$ ipython --no-banner

In [1]: import numpy as np

In [2]: np.set_printoptions(precision=2, suppress=True, linewidth=200, legacy="1.25")

In [3]: W0 = np.array([[-2, -2, 3],
   ...:     [3, 3, 0],
   ...:     [-1, 0, 1],
   ...:     [2, 0, -2],
   ...:     [-3, 1, 1],
   ...:     [3, -3, 1],
   ...:     [13, 13, 3]])

In [4]: vec = np.array([0, 2, 0])

In [5]: rhs = W0 @ vec

In [6]: print(np.round(np.linalg.solve(W0.T @ W0, W0.T @ rhs), 2) + 0)
[0. 2. 0.]

In [7]: print(np.round(np.linalg.lstsq(W0, rhs)[0], 2) + 0)
[0. 2. 0.]

In [8]: print(np.round(np.linalg.pinv(W0) @ W0, 2) + 0)
[[1. 0. 0.]
 [0. 1. 0.]
 [0. 0. 1.]]

In [9]: rng = np.random.default_rng(34)

In [10]: rhs = rhs + 0.1 * rng.normal(size=7)

In [11]: print(rhs)
[-4.    5.87  0.26  0.05  2.06 -6.02 26.01]

In [12]: b, *_ = np.linalg.lstsq(W0, rhs)

In [13]: print(b)
[-0.01  2.01  0.01]

In [14]: print([round(float(np.linalg.norm(np.linalg.solve(W0.T @ W0 + lam * np.eye(3), W0.T @ rhs))), 2) for lam in (0, 1, 10, 100)])
[2.01, 1.97, 1.71, 1.13]

In [15]: print(b.round())
[-0.  2.  0.]

In [16]: M = np.load("x.npy")

In [17]: print(M)
[[ 2  3  4  5  6  7]
 [ 8  9 10 11 12 13]
 [14 15 16 17 18 19]]

In [18]: r = np.linalg.matrix_rank(M)

In [19]: print(r)
2

In [20]: ns = np.linalg.svd(M)[2][r:].T

In [21]: print([int(np.linalg.matrix_rank(M[:, :j + 1])) for j in range(6)])
[1, 2, 2, 2, 2, 2]

In [22]: print(np.allclose(M @ ns, 0))
True

In [23]: print(np.round(M @ ns, 2) + 0)
[[0. 0. 0. 0.]
 [0. 0. 0. 0.]
 [0. 0. 0. 0.]]

In [24]: print(np.linalg.matrix_rank(M.T @ M), np.linalg.matrix_rank(M @ M.T))
2 2

In [25]: print(ns @ ns.T)
[[ 0.48 -0.38 -0.24 -0.1   0.05  0.19]
 [-0.38  0.7  -0.21 -0.12 -0.04  0.05]
 [-0.24 -0.21  0.82 -0.15 -0.12 -0.1 ]
 [-0.1  -0.12 -0.15  0.82 -0.21 -0.24]
 [ 0.05 -0.04 -0.12 -0.21  0.7  -0.38]
 [ 0.19  0.05 -0.1  -0.24 -0.38  0.48]]

In [26]: print([int(np.linalg.matrix_rank(np.delete(M, i, axis=0))) for i in range(3)])
[2, 2, 2]

In [27]: print([int(np.linalg.matrix_rank(M[:i])) for i in range(1, len(M) + 1)])
[1, 2, 2]

In [28]: vec = np.array([3, -2, -2, 1, -2, -1])

In [29]: h1 = np.maximum(M @ vec, 0)

In [30]: print(np.maximum(M @ vec, 0) - np.maximum(-M @ vec, 0))
[-22 -40 -58]

In [31]: print(np.flatnonzero(h1 > 1e-9))
[]

In [32]: print(np.tanh(M @ vec))
[-1. -1. -1.]

In [33]: print(M * (h1 > 1e-9)[:, None])
[[0 0 0 0 0 0]
 [0 0 0 0 0 0]
 [0 0 0 0 0 0]]

In [34]: print(M.T @ h1)
[0 0 0 0 0 0]

In [35]: F = np.load("layer17.npy")

In [36]: print(F)
[[-4.51 -1.92  1.47 -2.99]
 [ 5.83 -5.6  -1.24 -8.5 ]
 [-0.66  0.37  2.77  1.89]
 [ 2.27  3.01 -1.56 -3.44]
 [-3.76  0.09  1.92  0.99]
 [ 9.05 -7.05 -2.45 -7.51]
 [-0.06 -5.37  2.81 -0.1 ]
 [-2.76 -0.83 -2.32 -5.01]
 [-6.83  5.26 -2.9  -3.46]
 [ 0.28 -2.56 -5.03 -2.23]
 [-1.41 -2.09 -4.08 -0.34]
 [ 0.92 -4.61 -3.42  2.64]
 [ 0.2   3.8   0.18  1.46]
 [-0.06  6.56  6.69 -2.59]
 [ 4.17  2.49 -2.77 -1.14]
 [-2.87  0.53  3.15 -1.08]
 [-3.59  7.34 -5.63  3.91]
 [ 5.67 -0.33  4.07  4.85]
 [ 1.71  4.1   1.19  6.32]
 [ 2.56 -0.77 -1.48  6.56]
 [ 4.58 -0.16 -8.03 -2.73]]

In [37]: Xs = (F - F.mean(axis=0)) / F.std(axis=0)

In [38]: print(np.argwhere(np.abs(Xs) > 2))
[[ 5  0]
 [13  2]
 [20  2]]

In [39]: b = np.linalg.lstsq(np.delete(Xs, 2, axis=1), Xs[:, 2])[0]

In [40]: print(b)
[-0.07  0.03  0.16]

In [41]: print(np.abs(b).argmax())
2

In [42]: M2 = np.c_[F[:, :1] @ np.array([[1]]), np.array([3, -1, -2, -1, -2, 1, -1, 0, -2, -1, -1, 2, -1, 0, 3, 3, -3, 3, -1, 1, -1])]

In [43]: print(M2)
[[-4.51  3.  ]
 [ 5.83 -1.  ]
 [-0.66 -2.  ]
 [ 2.27 -1.  ]
 [-3.76 -2.  ]
 [ 9.05  1.  ]
 [-0.06 -1.  ]
 [-2.76  0.  ]
 [-6.83 -2.  ]
 [ 0.28 -1.  ]
 [-1.41 -1.  ]
 [ 0.92  2.  ]
 [ 0.2  -1.  ]
 [-0.06  0.  ]
 [ 4.17  3.  ]
 [-2.87  3.  ]
 [-3.59 -3.  ]
 [ 5.67  3.  ]
 [ 1.71 -1.  ]
 [ 2.56  1.  ]
 [ 4.58 -1.  ]]

In [44]: print(np.linalg.matrix_rank(M2))
2

In [45]: print(np.round(np.linalg.lstsq(F, M2[:, 0])[0], 2) + 0)
[1. 0. 0. 0.]

In [46]: print(np.linalg.matrix_rank(np.c_[F, M2]))
5

In [47]: vec = np.array([-1, 0])

In [48]: rhs = M2 @ vec

In [49]: b, lr = np.zeros(2), 1 / np.linalg.norm(M2, 2) ** 2

In [50]: for i in range(200):
    ...:     b -= lr * M2.T @ (M2 @ b - rhs)
    ...:     if i % 50 == 0: print(i, round(np.linalg.norm(M2 @ b - rhs), 2))
    ...: 
0 1.03
50 0.0
100 0.0
150 0.0

In [51]: print(np.round(np.linalg.cond(M2), 2))
2.23

In [52]: m1 = np.loadtxt("block11.csv", delimiter=",")

In [53]: print(m1)
[[ 0.43 -0.14 -1.01]
 [ 0.28 -0.64  0.44]
 [ 0.18 -0.24 -0.06]
 [ 0.25 -0.2  -0.35]
 [ 0.19 -0.62  0.67]
 [-0.45  0.7  -0.05]]

In [54]: r = np.linalg.matrix_rank(m1)

In [55]: print(r)
2

In [56]: ns = np.linalg.svd(m1)[2][r:].T

In [57]: print(ns[:, 0] / ns[np.abs(ns[:, 0]).round(6).argmax(), 0])
[1.   0.67 0.33]

In [58]: print(np.round(m1 @ ns, 2) + 0)
[[0.]
 [0.]
 [0.]
 [0.]
 [0.]
 [0.]]

In [59]: print(np.linalg.matrix_rank(m1.T @ m1), np.linalg.matrix_rank(m1 @ m1.T))
2 2

In [60]: print([int(np.linalg.matrix_rank(np.delete(m1, i, axis=0))) for i in range(6)])
[2, 2, 2, 2, 2, 2]

In [61]: print(ns.shape)
(3, 1)

In [62]: print([int(np.linalg.matrix_rank(m1[:i])) for i in range(1, len(m1) + 1)])
[1, 2, 2, 2, 2, 2]

In [63]: vec = np.array([-9, 2, -8])

In [64]: h1 = np.maximum(m1 @ vec, 0)

In [65]: print(m1.T @ h1)
[-0.91  3.51 -4.31]

In [66]: print(m1 * (h1 > 1e-9)[:, None])
[[ 0.43 -0.14 -1.01]
 [ 0.   -0.    0.  ]
 [ 0.   -0.   -0.  ]
 [ 0.25 -0.2  -0.35]
 [ 0.   -0.    0.  ]
 [-0.45  0.7  -0.05]]

In [67]: print(np.maximum(m1 @ (3 * vec), 0))
[11.79  0.    0.    0.45  0.   17.55]

In [68]: print(np.tanh(m1 @ vec))
[ 1.   -1.   -0.92  0.15 -1.    1.  ]

In [69]: print(np.maximum(m1 @ vec, 0) - np.maximum(-m1 @ vec, 0))
[ 3.93 -7.32 -1.62  0.15 -8.31  5.85]

In [70]: print(np.flatnonzero(h1 > 1e-9))
[0 3 5]

In [71]: M2 = m1 / np.linalg.norm(m1, axis=1, keepdims=True)

In [72]: gram = M2 @ M2.T

In [73]: print(np.argwhere(np.triu(np.abs(gram) > 0.95, 1)))
[[1 4]
 [2 5]]

In [74]: print((np.abs(gram) > 0.9).astype(int))
[[1 0 0 1 0 0]
 [0 1 0 0 1 0]
 [0 0 1 0 0 1]
 [1 0 0 1 0 0]
 [0 1 0 0 1 0]
 [0 0 1 0 0 1]]

In [75]: print(gram)
[[ 1.   -0.26  0.51  0.93 -0.49 -0.26]
 [-0.26  1.    0.7   0.11  0.97 -0.87]
 [ 0.51  0.7   1.    0.79  0.5  -0.96]
 [ 0.93  0.11  0.79  1.   -0.14 -0.59]
 [-0.49  0.97  0.5  -0.14  1.   -0.71]
 [-0.26 -0.87 -0.96 -0.59 -0.71  1.  ]]

In [76]: print((gram - 2 * np.eye(6)).round(6).argmax(axis=1))
[3 4 3 0 1 0]

In [77]: print(gram[5])
[-0.26 -0.87 -0.96 -0.59 -0.71  1.  ]

In [78]: print(round(float(np.degrees(np.arccos(np.clip(gram[5, 4], -1, 1)))), 2))
135.35

In [79]: f = np.array([2, 2])

In [80]: print(np.convolve(m1[5], f))
[-0.9  0.5  1.3 -0.1]

In [81]: print(np.cross(m1[5, :3], m1[1, :3]))
[0.28 0.18 0.09]

In [82]: print(np.array([np.convolve(row, f, "same") for row in m1]))
[[ 0.86  0.58 -2.3 ]
 [ 0.56 -0.72 -0.4 ]
 [ 0.36 -0.12 -0.6 ]
 [ 0.5   0.1  -1.1 ]
 [ 0.38 -0.86  0.1 ]
 [-0.9   0.5   1.3 ]]

In [83]: print(np.correlate(m1[5], m1[1], "full"))
[-0.2   0.6  -0.6   0.23 -0.01]

In [84]: Uu, s, vt = np.linalg.svd(m1)

In [85]: print(np.argmax(s[:-1] / (s[1:] + 1e-6)) + 1)
2

In [86]: print(s.round(2) + 0)
[1.48 1.27 0.  ]

In [87]: M2 = Uu[:, :2] @ np.diag(s[:2]) @ vt[:2]

In [88]: print(M2)
[[ 0.43 -0.14 -1.01]
 [ 0.28 -0.64  0.44]
 [ 0.18 -0.24 -0.06]
 [ 0.25 -0.2  -0.35]
 [ 0.19 -0.62  0.67]
 [-0.45  0.7  -0.05]]

In [89]: print(np.linalg.matrix_rank(m1, rtol=0.05))
2

In [90]: print(round(float(np.linalg.norm(m1 - M2) / np.linalg.norm(m1)), 2))
0.0

In [91]: feats = np.load("mat.npy")

In [92]: print(feats)
[[ 0.56  0.83]
 [ 0.83 -0.56]]

In [93]: print((feats + feats.T) / 2)
[[ 0.56  0.83]
 [ 0.83 -0.56]]

In [94]: print(np.round(feats @ feats, 2) + 0)
[[1. 0.]
 [0. 1.]]

In [95]: print(np.round(np.linalg.matrix_power(feats, 4), 2) + 0)
[[1. 0.]
 [0. 1.]]

In [96]: print(round(float(np.abs(np.linalg.eigvals(feats)).max()), 2))
1.0

In [97]: print(np.allclose(feats @ feats.T, feats.T @ feats))
True

In [98]: print((feats - feats.T) / 2)
[[0. 0.]
 [0. 0.]]

In [99]: print(np.trace(feats))
0.0

In [100]: q, R = np.linalg.qr(feats)

In [101]: print(q @ R)
[[ 0.56  0.83]
 [ 0.83 -0.56]]

In [102]: print(np.trace(q @ q.T))
2.0

In [103]: print(np.abs(np.diag(R)))
[1. 1.]

In [104]: print(R.round(2) + 0)
[[-1.  0.]
 [ 0. -1.]]
